>>> import numpy as np
>>> np.set_printoptions(suppress=True, linewidth=120)
>>> data = np.loadtxt("w.csv", delimiter=",")
>>> data.round(3)
array([[0.25 , 0.25 , 0.5  ],
       [0.286, 0.286, 0.429],
       [0.25 , 0.   , 0.75 ]])
>>> Uu, sigma, Vh = np.linalg.svd(data)
>>> sigma.round(3)
array([1.123, 0.291, 0.027])
>>> A2 = Uu[:, :2] @ np.diag(sigma[:2]) @ Vh[:2]
>>> round(float(np.linalg.norm(data - A2, 2)), 3), round(float(sigma[2]), 3)
(0.027, 0.027)
>>> A2.round(3)
array([[0.268, 0.242, 0.494],
       [0.271, 0.292, 0.434],
       [0.247, 0.001, 0.751]])
>>> q, V = np.linalg.qr(data[:, :1])[0], np.linalg.qr(data[:, 1:])[0]
>>> sigma = np.linalg.svd(q.T @ V, compute_uv=False)
>>> np.round(np.degrees(np.arccos(sigma.clip(0, 1))), 3)
array([3.925])
>>> (sigma > 0.9).sum()
np.int64(1)
>>> hat = np.triu(np.array([[-2, -2, -2], [2, -2, 0], [-2, 2, 0]]), 1) + np.eye(3)
>>> A2 = hat @ data @ np.linalg.inv(hat)
>>> round(float(np.trace(A2)), 3), np.round(np.trace(data), 3)
(1.286, np.float64(1.286))
>>> np.round(np.poly(A2), 3)
array([ 1.   , -1.286,  0.277,  0.009])
>>> np.round(hat @ data - data @ hat, 3)
array([[-1.071, -0.071, -1.857],
       [ 0.   ,  0.571,  0.571],
       [ 0.   ,  0.5  ,  0.5  ]])
>>> np.linalg.matrix_rank(A2)
np.int64(3)
>>> vals, V = np.linalg.eig(data)
>>> np.round(np.sort(np.linalg.eigvals(np.linalg.inv(data))), 3)
array([-35.183,   1.   ,   3.183])
>>> J = np.load("a.npy")
>>> J
array([[-1.,  1.,  0.],
       [ 0., -1.,  1.],
       [ 0.,  0., -1.]])
>>> vals, V = np.linalg.eig(J)
>>> J @ V[:, 0] - vals[0] * V[:, 0]
array([0., 0., 0.])
>>> np.round(np.sort(np.linalg.eigvals(J.T)), 3)
array([-1., -1., -1.])
>>> rng = np.random.default_rng(30089)
>>> idx = rng.permutation(3)
>>> idx
array([0, 2, 1])
>>> A2 = J[idx][:, idx]
>>> np.diag(A2)
array([-1., -1., -1.])
>>> A2
array([[-1.,  0.,  1.],
       [ 0., -1.,  0.],
       [ 0.,  1., -1.]])
>>> vec = np.array([2, 1, 1])
>>> rhs = J @ vec
>>> rhs
array([-1.,  0., -1.])
>>> np.round(np.linalg.solve(J, J[:, 1]), 3)
array([-0.,  1., -0.])
>>> np.round(np.linalg.solve(J, rhs + J[:, 2]), 3)
array([2., 1., 2.])
>>> np.round(np.linalg.solve(J, rhs), 3)
array([2., 1., 1.])
>>> A2 = J + rng.integers(-2, 3, (3, 2)) @ rng.integers(-2, 3, (2, 3))
>>> A2
array([[-1.,  0., -2.],
       [ 0., -2., -1.],
       [-2., -2., -5.]])
>>> np.linalg.matrix_rank(A2 - J, tol=1e-8)
np.int64(2)
>>> A2 - J
array([[ 0., -1., -2.],
       [ 0., -1., -2.],
       [-2., -2., -4.]])
